$ python3 -q
>>> import numpy as np
>>> import numpy.linalg as la
>>> np.set_printoptions(precision=2, suppress=True, linewidth=120, legacy="1.25")
>>> rng = np.random.default_rng(8424)
>>> lab = rng.integers(0, 2, 14)
>>> m1 = np.triu((lab[:, None] == lab) & (rng.random((14, 14)) < 0.8), 1).astype(int)
>>> m1 += m1.T
>>> print(m1)
[[0 1 0 1 1 0 0 0 1 0 0 0 1 1]
 [1 0 0 1 1 0 0 0 1 0 0 0 1 1]
 [0 0 0 0 0 0 1 1 0 1 1 1 0 0]
 [1 1 0 0 1 0 0 0 1 0 0 0 0 1]
 [1 1 0 1 0 0 0 0 1 0 0 0 1 1]
 [0 0 0 0 0 0 1 1 0 1 1 1 0 0]
 [0 0 1 0 0 1 0 1 0 0 1 1 0 0]
 [0 0 1 0 0 1 1 0 0 0 1 0 0 0]
 [1 1 0 1 1 0 0 0 0 0 0 0 1 0]
 [0 0 1 0 0 1 0 0 0 0 1 0 0 0]
 [0 0 1 0 0 1 1 1 0 1 0 1 0 0]
 [0 0 1 0 0 1 1 0 0 0 1 0 0 0]
 [1 1 0 0 1 0 0 0 1 0 0 0 0 1]
 [1 1 0 1 1 0 0 0 0 0 0 0 1 0]]
>>> print([round(float(la.det(m1[:i, :i])), 2) + 0 for i in range(1, 15)])
[0.0, -1.0, 0.0, 0.0, 0.0, 0.0, 0.0, 0.0, 0.0, 0.0, 0.0, 0.0, 0.0, 0.0]
>>> M2 = m1 / la.norm(m1, axis=1, keepdims=True)
>>> cov = M2 @ M2.T
>>> print(np.degrees(np.arccos(np.clip(cov[12, 9], -1, 1))))
90.0
>>> print((cov - 2 * np.eye(14)).round(6).argmax(axis=1))
[ 1  0  5 12  0  2  9 11 13  7  2  7  3  8]
>>> Uu, sv, Vh = la.svd(m1)
>>> evecs = Vh[:(sv > 1e-8).sum()]
>>> vec = m1[7] + -1 * m1[5] + rng.integers(2) * np.eye(14)[7]
>>> print(vec)
[ 0.  0.  1.  0.  0.  1.  0. -1.  0. -1.  0. -1.  0.  0.]
>>> print(np.round(la.norm(vec - evecs.T @ evecs @ vec), 2))
0.0
>>> print(np.diag(evecs.T @ evecs))
[1.  1.  0.5 0.5 1.  0.5 1.  0.5 0.5 1.  1.  0.5 0.5 0.5]
>>> mat = np.loadtxt("data.csv", delimiter=",")
>>> print(mat)
[[ 0. -1. -3. -2. -1.  1. -3. -1. -2. -1.  1.  3. -3.  2.]
 [ 0.  0. -1.  0.  2. -1.  1.  1.  1. -1.  3. -2. -3.  0.]
 [ 0.  0.  0. -2. -2. -3.  1. -2. -2.  0.  0.  2.  0.  1.]
 [ 0.  0.  0.  0.  3.  0.  0.  3.  2. -2. -2. -3. -1. -1.]
 [ 0.  0.  0.  0.  0. -1. -2. -3.  3.  2.  0.  0.  0.  3.]
 [ 0.  0.  0.  0.  0.  0.  2. -2.  0.  3. -3.  3.  3.  0.]
 [ 0.  0.  0.  0.  0.  0.  0.  2. -2.  0. -1. -1. -3.  1.]
 [ 0.  0.  0.  0.  0.  0.  0.  0.  1. -2.  3. -1. -3. -3.]
 [ 0.  0.  0.  0.  0.  0.  0.  0.  0. -1.  3. -2.  1. -2.]
 [ 0.  0.  0.  0.  0.  0.  0.  0.  0.  0.  1. -3. -1.  1.]
 [ 0.  0.  0.  0.  0.  0.  0.  0.  0.  0.  0. -1. -2. -2.]
 [ 0.  0.  0.  0.  0.  0.  0.  0.  0.  0.  0.  0.  2.  1.]
 [ 0.  0.  0.  0.  0.  0.  0.  0.  0.  0.  0.  0.  0. -3.]
 [ 0.  0.  0.  0.  0.  0.  0.  0.  0.  0.  0.  0.  0.  0.]]
>>> Uu, sv, Vh = la.svd(mat)
>>> print(np.argmax(sv[:-1] / (sv[1:] + 1e-6)) + 1)
13
>>> M2 = Uu[:, :13] @ np.diag(sv[:13]) @ Vh[:13]
>>> print(la.matrix_rank(mat, rtol=0.05))
10
>>> print(np.round(la.norm(mat - M2, 2), 2), sv[13])
0.0 0.0
>>> print(la.matrix_rank(M2))
13
>>> print(np.round(la.norm(mat - M2) / la.norm(mat), 2))
0.0
>>> print(la.matrix_rank(mat))
13
>>> print(mat.shape)
(14, 14)
>>> print(mat.sum(axis=1))
[-10.   0.  -7.  -1.   2.   6.  -4.  -5.  -1.  -2.  -5.   3.  -3.   0.]
>>> mat[:, 14]
Traceback (most recent call last):
  File "<python-input-31>", line 1, in <module>
    mat[:, 14]
    ~~~^^^^^^^
IndexError: index 14 is out of bounds for axis 1 with size 14
>>> print(np.count_nonzero(mat))
78
>>> feats = np.loadtxt("out2.csv", delimiter=",")
>>> print(feats)
[[ 2.  0.  1.  2.  2.  0.  2.  0.  0.  0.  0.  0.]
 [ 2. -1. -2. -2.  0.  1. -1.  0.  0.  0.  0.  0.]
 [ 1. -1.  0.  2.  2.  2. -2.  0.  0.  0.  0.  0.]
 [ 2. -2. -2.  1.  1. -1.  2.  0.  0.  0.  0.  0.]
 [-2. -1.  0.  2. -1.  2.  2.  0.  0.  0.  0.  0.]
 [-2. -2.  2.  1. -1.  0. -1.  0.  0.  0.  0.  0.]
 [-1.  0.  0.  1.  2.  1.  2.  0.  0.  0.  0.  0.]
 [ 0.  0.  0.  0.  0.  0.  0. -1.  0.  3.  2.  1.]
 [ 0.  0.  0.  0.  0.  0.  0. -5. -2. -1. -4. -3.]
 [ 0.  0.  0.  0.  0.  0.  0.  0.  1.  3. -5.  2.]
 [ 0.  0.  0.  0.  0.  0.  0. -2.  2.  1.  3. -3.]
 [ 0.  0.  0.  0.  0.  0.  0.  1. -3.  0. -2.  2.]]
>>> O, evecs = la.qr(feats[:, :4])[0], la.qr(feats[:, 4:])[0]
>>> sv = la.svd(O.T @ evecs, compute_uv=False)
>>> print(np.degrees(np.arccos(sv.clip(0, 1))))
[31.8  40.47 79.73 90.  ]
>>> print((sv > 0.9).sum())
0
>>> print(feats @ feats)
[[  3.  -7.  -2.  14.  10.   6.  14.   0.   0.   0.   0.   0.]
 [ -5.   5.  10.   0.  -5.  -4.   2.   0.   0.   0.   0.   0.]
 [ -2.  -9.   3.  10.  -4.  -1.   5.   0.   0.   0.   0.   0.]
 [ -2.   3.   2.   8.   5.  -3.  19.   0.   0.   0.   0.   0.]
 [ -6.  -6.   0.   2.   1.  -3.   1.   0.   0.   0.   0.   0.]
 [ -1.  -1.   0.   2.   0.  -2.  -8.   0.   0.   0.   0.   0.]
 [ -8.  -6.  -1.   6.   0.   5.   7.   0.   0.   0.   0.   0.]
 [  0.   0.   0.   0.   0.   0.   0.  -2.   4.   8. -13.   1.]
 [  0.   0.   0.   0.   0.   0.   0.  20.   4. -20.  -3.   5.]
 [  0.   0.   0.   0.   0.   0.   0.   7. -15.   3. -38.  22.]
 [  0.   0.   0.   0.   0.   0.   0. -17.  12.  -2.  -2. -21.]
 [  0.   0.   0.   0.   0.   0.   0.  20.  -4.   4.   4.  20.]]
>>> print((la.matrix_power((feats != 0) + (feats.T != 0) + np.eye(12), 12) > 0).astype(int))
[[1 1 1 1 1 1 1 0 0 0 0 0]
 [1 1 1 1 1 1 1 0 0 0 0 0]
 [1 1 1 1 1 1 1 0 0 0 0 0]
 [1 1 1 1 1 1 1 0 0 0 0 0]
 [1 1 1 1 1 1 1 0 0 0 0 0]
 [1 1 1 1 1 1 1 0 0 0 0 0]
 [1 1 1 1 1 1 1 0 0 0 0 0]
 [0 0 0 0 0 0 0 1 1 1 1 1]
 [0 0 0 0 0 0 0 1 1 1 1 1]
 [0 0 0 0 0 0 0 1 1 1 1 1]
 [0 0 0 0 0 0 0 1 1 1 1 1]
 [0 0 0 0 0 0 0 1 1 1 1 1]]
>>> print(np.flatnonzero(la.matrix_power((feats != 0) + (feats.T != 0) + np.eye(12), 12)[4]))
[0 1 2 3 4 5 6]
>>> print((feats != 0).astype(int))
[[1 0 1 1 1 0 1 0 0 0 0 0]
 [1 1 1 1 0 1 1 0 0 0 0 0]
 [1 1 0 1 1 1 1 0 0 0 0 0]
 [1 1 1 1 1 1 1 0 0 0 0 0]
 [1 1 0 1 1 1 1 0 0 0 0 0]
 [1 1 1 1 1 0 1 0 0 0 0 0]
 [1 0 0 1 1 1 1 0 0 0 0 0]
 [0 0 0 0 0 0 0 1 0 1 1 1]
 [0 0 0 0 0 0 0 1 1 1 1 1]
 [0 0 0 0 0 0 0 0 1 1 1 1]
 [0 0 0 0 0 0 0 1 1 1 1 1]
 [0 0 0 0 0 0 0 1 1 0 1 1]]
>>> print(np.sort(la.eigvals(feats).real))
[-3.84 -3.01 -2.06 -2.06 -0.97  1.41  1.41  1.76  1.76  3.66  3.66  6.3 ]
